In [1]: import numpy as np

In [2]: from numpy import linalg as LA

In [3]: np.set_printoptions(precision=2, suppress=True, linewidth=160)

In [4]: tidy = lambda a: np.round(a, 2) + 0

In [5]: B = np.array([[-2, 3, -4, 1], [-5, -4, -3, 5], [2, -1, -4, 4], [4, 1, -1, 3]])

In [6]: data = B - B.T

In [7]: data
Out[7]: 
array([[ 0,  8, -6, -3],
       [-8,  0, -2,  4],
       [ 6,  2,  0,  5],
       [ 3, -4, -5,  0]])

In [8]: x0 = np.array([-3, 2, 2, -2])

In [9]: tidy(LA.svd(data, compute_uv=False))
Out[9]: array([10.44, 10.44,  6.7 ,  6.7 ])

In [10]: Q = LA.solve(np.eye(4) - data, np.eye(4) + data)

In [11]: tidy(Q @ Q.T)
Out[11]: 
array([[1., 0., 0., 0.],
       [0., 1., 0., 0.],
       [0., 0., 1., 0.],
       [0., 0., 0., 1.]])

In [12]: Q, Rm = LA.qr(data)

In [13]: Q.shape, Rm.shape
Out[13]: ((4, 4), (4, 4))

In [14]: tidy(Q.T @ Q)
Out[14]: 
array([[1., 0., 0., 0.],
       [0., 1., 0., 0.],
       [0., 0., 1., 0.],
       [0., 0., 0., 1.]])

In [15]: np.trace(Q @ Q.T)
Out[15]: np.float64(4.0)

In [16]: m1 = np.load("case7.npy")

In [17]: m1
Out[17]: 
array([[ 0,  0,  1],
       [ 0,  0, -4],
       [-1,  4,  0]])

In [18]: tidy(LA.det(m1))
Out[18]: np.float64(0.0)

In [19]: (m1 - m1.T) / 2
Out[19]: 
array([[ 0.,  0.,  1.],
       [ 0.,  0., -4.],
       [-1.,  4.,  0.]])

In [20]: tidy(np.sort(np.abs(LA.eigvals(m1))))
Out[20]: array([0.  , 4.12, 4.12])

In [21]: np.trace(m1)
Out[21]: np.int64(0)

In [22]: (m1 + m1.T) / 2
Out[22]: 
array([[0., 0., 0.],
       [0., 0., 0.],
       [0., 0., 0.]])

In [23]: LA.matrix_power(m1, 3)
Out[23]: 
array([[  0,   0, -17],
       [  0,   0,  68],
       [ 17, -68,   0]])

In [24]: B = np.array([[-9, -9], [-8, 1]])

In [25]: cent = np.kron(B, m1)

In [26]: cent
Out[26]: 
array([[  0,   0,  -9,   0,   0,  -9],
       [  0,   0,  36,   0,   0,  36],
       [  9, -36,   0,   9, -36,   0],
       [  0,   0,  -8,   0,   0,   1],
       [  0,   0,  32,   0,   0,  -4],
       [  8, -32,   0,  -1,   4,   0]])

In [27]: LA.matrix_rank(cent)
Out[27]: np.int64(4)

In [28]: B = np.array([[2, 0], [1, 0], [3, 3]])

In [29]: np.einsum("ik,kj->ij", m1, B)
Out[29]: 
array([[  3,   3],
       [-12, -12],
       [  2,   0]])

In [30]: B.T @ m1.T
Out[30]: 
array([[  3, -12,   2],
       [  3, -12,   0]])

In [31]: LA.matrix_rank(np.vstack([m1, B.T]))
Out[31]: np.int64(3)

In [32]: np.vstack([m1, B.T]).shape
Out[32]: (5, 3)

In [33]: m1 @ B
Out[33]: 
array([[  3,   3],
       [-12, -12],
       [  2,   0]])

In [34]: B = np.array([[1, -1], [1, 2]])

In [35]: feats = np.triu(B)

In [36]: feats
Out[36]: 
array([[ 1, -1],
       [ 0,  2]])

In [37]: evals, evecs = LA.eig(feats)

In [38]: feats @ evecs[:, 0] - evals[0] * evecs[:, 0]
Out[38]: array([0., 0.])

In [39]: tidy(np.sort(LA.eigvals(feats @ feats)))
Out[39]: array([1., 4.])

In [40]: evals
Out[40]: array([1., 2.])

In [41]: tidy(np.sort(LA.eigvals(LA.inv(feats))))
Out[41]: array([0.5, 1. ])

In [42]: tidy(np.sort(LA.eigvals(feats.T)))
Out[42]: array([1., 2.])

In [43]: np.prod(evals)
Out[43]: np.float64(2.0)

In [44]: mat = np.array([[0, 0, 0, 0], [2, 2, 2, 2], [0, 0, 0, 0], [2, 2, 2, 2]])

In [45]: Uu, sig, VT = LA.svd(mat)

In [46]: evecs = VT[:(sig > 1e-8).sum()]

In [47]: rng = np.random.default_rng(39947)

In [48]: x0 = mat[3] + 4 * mat[0] + rng.integers(2) * np.eye(4)[3]

In [49]: x0
Out[49]: array([2., 2., 2., 2.])

In [50]: LA.matrix_rank(np.vstack([mat, x0]))
Out[50]: np.int64(1)

In [51]: tidy(LA.norm(x0 - evecs.T @ evecs @ x0))
Out[51]: np.float64(0.0)

In [52]: X = np.loadtxt("data.csv", delimiter=",")

In [53]: tidy(X)
Out[53]: 
array([[ 1.  ,  0.  ,  0.  ],
       [ 0.  ,  0.81,  0.59],
       [ 0.  , -0.59,  0.81]])

In [54]: tidy(np.einsum("ij,ji->", X, X))
Out[54]: np.float64(1.62)

In [55]: tidy(LA.det(X.T))
Out[55]: np.float64(1.0)

In [56]: tidy(LA.det(2 * X)), tidy(LA.det(X))
Out[56]: (np.float64(8.0), np.float64(1.0))

In [57]: B = X / np.sqrt((X ** 2).mean(axis=1, keepdims=True))

In [58]: tidy(LA.norm(B, axis=1))
Out[58]: array([1.73, 1.73, 1.73])

In [59]: tidy(B[1])
Out[59]: array([0.  , 1.4 , 1.02])

In [60]: def softmax(z):
    ...:     e = np.exp(z - z.max(axis=-1, keepdims=True))
    ...:     return e / e.sum(axis=-1, keepdims=True)
    ...: 

In [61]: tidy(softmax(10 * X[2]))
Out[61]: array([0., 0., 1.])

In [62]: tidy(softmax(X).sum(axis=1))
Out[62]: array([1., 1., 1.])

In [63]: scores = X @ X.T / np.sqrt(3)

In [64]: softmax(scores).round(6).argmax(axis=1)
Out[64]: array([0, 1, 2])

In [65]: tidy(softmax(scores))
Out[65]: 
array([[0.47, 0.26, 0.26],
       [0.26, 0.47, 0.26],
       [0.26, 0.26, 0.47]])

In [66]: tidy(softmax(scores)[2] @ X)
Out[66]: array([ 0.26, -0.06,  0.54])

In [67]: tidy(softmax(scores + np.triu(np.full(scores.shape, -np.inf), 1)))
Out[67]: 
array([[1.  , 0.  , 0.  ],
       [0.36, 0.64, 0.  ],
       [0.26, 0.26, 0.47]])
